$ python -q
>>> import numpy as np
>>> np.set_printoptions(suppress=True, linewidth=160)
>>> rng = np.random.default_rng(5218)
>>> ang = rng.uniform(0, 2 * np.pi, 27)
>>> q, _ = np.linalg.qr(np.array([[-0.8, 1.2],
...     [-0.4, 0.8],
...     [-1.1, 0.0],
...     [1.9, -0.5],
...     [0.3, 0.2],
...     [-0.3, 0.2],
...     [-1.2, 0.3],
...     [2.5, 0.0]]))
>>> data = 5 * np.c_[np.cos(ang), np.sin(ang)] @ q.T
>>> print(data.round(2))
[[ 0.6   0.21  1.58 -2.5  -0.52  0.34  1.59 -3.6 ]
 [-3.19 -2.05 -0.68  2.3  -0.26 -0.64 -1.42  1.55]
 [ 1.62  0.91  1.37 -2.63 -0.27  0.48  1.65 -3.12]
 [ 1.14  0.96 -1.66  1.89  0.84 -0.06 -1.22  3.77]
 [ 3.82  2.61 -0.51 -0.86  0.84  0.56  0.49  1.16]
 [-2.17 -1.63  1.53 -1.27 -0.96 -0.13  0.85 -3.47]
 [-3.69 -2.43 -0.2   1.82 -0.54 -0.64 -1.1   0.45]
 [ 1.37  0.74  1.44 -2.62 -0.34  0.45  1.65 -3.26]
 [-3.85 -2.6   0.28  1.2  -0.75 -0.6  -0.71 -0.65]
 [-3.61 -2.37 -0.31  1.94 -0.48 -0.65 -1.18  0.7 ]
 [ 3.77  2.59 -0.62 -0.68  0.87  0.53  0.38  1.42]
 [ 3.73  2.47  0.13 -1.74  0.57  0.64  1.05 -0.29]
 [ 1.51  0.84  1.4  -2.62 -0.3   0.46  1.65 -3.18]
 [-3.51 -2.29 -0.42  2.06 -0.42 -0.65 -1.26  0.95]
 [ 3.84  2.61 -0.45 -0.96  0.82  0.57  0.55  1.02]
 [ 3.8   2.6  -0.57 -0.76  0.86  0.55  0.43  1.3 ]
 [-3.78 -2.59  0.62  0.69 -0.87 -0.54 -0.38 -1.41]
 [-3.64 -2.53  0.82  0.35 -0.93 -0.48 -0.17 -1.86]
 [ 0.6   0.21  1.58 -2.5  -0.52  0.34  1.59 -3.59]
 [-3.83 -2.57  0.11  1.44 -0.68 -0.62 -0.86 -0.24]
 [-1.67 -0.95 -1.36  2.63  0.26 -0.48 -1.65  3.08]
 [-1.94 -1.14 -1.28  2.63  0.18 -0.52 -1.65  2.9 ]
 [ 1.31  1.07 -1.65  1.8   0.87 -0.03 -1.17  3.75]
 [ 3.73  2.47  0.14 -1.75  0.57  0.64  1.05 -0.31]
 [ 2.8   2.03 -1.35  0.75  1.    0.26 -0.53  3.06]
 [ 2.77  1.73  0.94 -2.49  0.09  0.6   1.54 -2.13]
 [-0.02  0.19 -1.65  2.35  0.64 -0.25 -1.5   3.74]]
>>> t3 = data.reshape(27, 2, -1)
>>> np.round(np.swapaxes(t3, 1, 2)[7], 2)
array([[ 1.37, -0.34],
       [ 0.74,  0.45],
       [ 1.44,  1.65],
       [-2.62, -3.26]])
>>> t3[:, 0].round(2)
array([[ 0.6 ,  0.21,  1.58, -2.5 ],
       [-3.19, -2.05, -0.68,  2.3 ],
       [ 1.62,  0.91,  1.37, -2.63],
       [ 1.14,  0.96, -1.66,  1.89],
       [ 3.82,  2.61, -0.51, -0.86],
       [-2.17, -1.63,  1.53, -1.27],
       [-3.69, -2.43, -0.2 ,  1.82],
       [ 1.37,  0.74,  1.44, -2.62],
       [-3.85, -2.6 ,  0.28,  1.2 ],
       [-3.61, -2.37, -0.31,  1.94],
       [ 3.77,  2.59, -0.62, -0.68],
       [ 3.73,  2.47,  0.13, -1.74],
       [ 1.51,  0.84,  1.4 , -2.62],
       [-3.51, -2.29, -0.42,  2.06],
       [ 3.84,  2.61, -0.45, -0.96],
       [ 3.8 ,  2.6 , -0.57, -0.76],
       [-3.78, -2.59,  0.62,  0.69],
       [-3.64, -2.53,  0.82,  0.35],
       [ 0.6 ,  0.21,  1.58, -2.5 ],
       [-3.83, -2.57,  0.11,  1.44],
       [-1.67, -0.95, -1.36,  2.63],
       [-1.94, -1.14, -1.28,  2.63],
       [ 1.31,  1.07, -1.65,  1.8 ],
       [ 3.73,  2.47,  0.14, -1.75],
       [ 2.8 ,  2.03, -1.35,  0.75],
       [ 2.77,  1.73,  0.94, -2.49],
       [-0.02,  0.19, -1.65,  2.35]])
>>> t3.shape
(27, 2, 4)
>>> X = np.load("sample16.npy")
>>> X
array([[ 4,  2, -2],
       [ 2,  4,  3],
       [-2,  3,  2]])
>>> # symmetric, so the eigenvalues are real
>>> vec = np.array([2, 1, 2])
>>> rhs = X @ vec
>>> coef, lr = np.zeros(3), 1 / np.linalg.norm(X, 2) ** 2
>>> for i in range(60):
...     coef -= lr * X.T @ (X @ coef - rhs)
...     if i % 10 == 0: print(i, round(np.linalg.norm(X @ coef - rhs), 2))
... 
0 2.7
10 1.39
20 0.74
30 0.39
40 0.21
50 0.11
>>> coef.round(2)
array([1.98, 1.02, 1.97])
>>> print(round(np.linalg.cond(X), 2))
4.04
>>> w, vecs = np.linalg.eigh(X)
>>> np.round(vecs.T @ vecs, 2) + 0
array([[1., 0., 0.],
       [0., 1., 0.],
       [0., 0., 1.]])
>>> np.abs(vecs[:, -1]).round(6).argmax()
np.int64(1)
>>> (w > 1e-8).sum(), (w < -1e-8).sum()
(np.int64(2), np.int64(1))
>>> np.round(np.linalg.eigvalsh(X + 2 * np.eye(3)), 2)
array([0.43, 7.23, 8.34])
>>> proj = np.triu(np.array([[-2, 1, -2], [2, 1, 1], [1, -2, -2]]), 1) + np.eye(3)
>>> B = proj @ X @ np.linalg.inv(proj)
>>> np.linalg.matrix_rank(B)
np.int64(3)
>>> round(np.linalg.det(B), 2)
np.float64(-52.0)
>>> B
array([[ 10., -10.,  27.],
       [  0.,   7.,  -2.],
       [ -2.,   5.,  -7.]])
>>> proj @ X - X @ proj
array([[ 6., -6.,  5.],
       [-2.,  1.,  2.],
       [ 0.,  2., -7.]])
>>> np.round(np.poly(B), 2)
array([  1., -10.,  15.,  52.])
>>> arr = np.load("dump.npy")
>>> arr
array([[10,  7, 10,  5,  3,  7],
       [ 7,  2,  5,  7,  6,  5],
       [10,  5, 10,  7,  9,  2],
       [ 5,  7,  7,  8,  3,  8],
       [ 3,  6,  9,  3,  4,  2],
       [ 7,  5,  2,  8,  2,  6]])
>>> # equal to its transpose
>>> ang = np.radians(45)
>>> r_ = np.eye(6)
>>> r_[1, 1] = r_[2, 2] = np.cos(ang)
>>> r_[1, 2], r_[2, 1] = -np.sin(ang), np.sin(ang)
>>> print(r_.round(2))
[[ 1.    0.    0.    0.    0.    0.  ]
 [ 0.    0.71 -0.71  0.    0.    0.  ]
 [ 0.    0.71  0.71  0.    0.    0.  ]
 [ 0.    0.    0.    1.    0.    0.  ]
 [ 0.    0.    0.    0.    1.    0.  ]
 [ 0.    0.    0.    0.    0.    1.  ]]
>>> B = arr @ r_.T
>>> print(np.round(np.abs(B - arr).max(axis=0), 2))
[0.   9.12 2.95 0.   0.   0.  ]
>>> np.allclose(arr @ arr.T, B @ B.T)
True
>>> B.round(2) + 0
array([[10.  , -2.12, 12.02,  5.  ,  3.  ,  7.  ],
       [ 7.  , -2.12,  4.95,  7.  ,  6.  ,  5.  ],
       [10.  , -3.54, 10.61,  7.  ,  9.  ,  2.  ],
       [ 5.  ,  0.  ,  9.9 ,  8.  ,  3.  ,  8.  ],
       [ 3.  , -2.12, 10.61,  3.  ,  4.  ,  2.  ],
       [ 7.  ,  2.12,  4.95,  8.  ,  2.  ,  6.  ]])
>>> round(np.linalg.det(r_), 2), np.round(np.trace(r_), 2)
(np.float64(1.0), np.float64(5.41))
>>> np.allclose(np.linalg.norm(arr, axis=1), np.linalg.norm(B, axis=1))
True
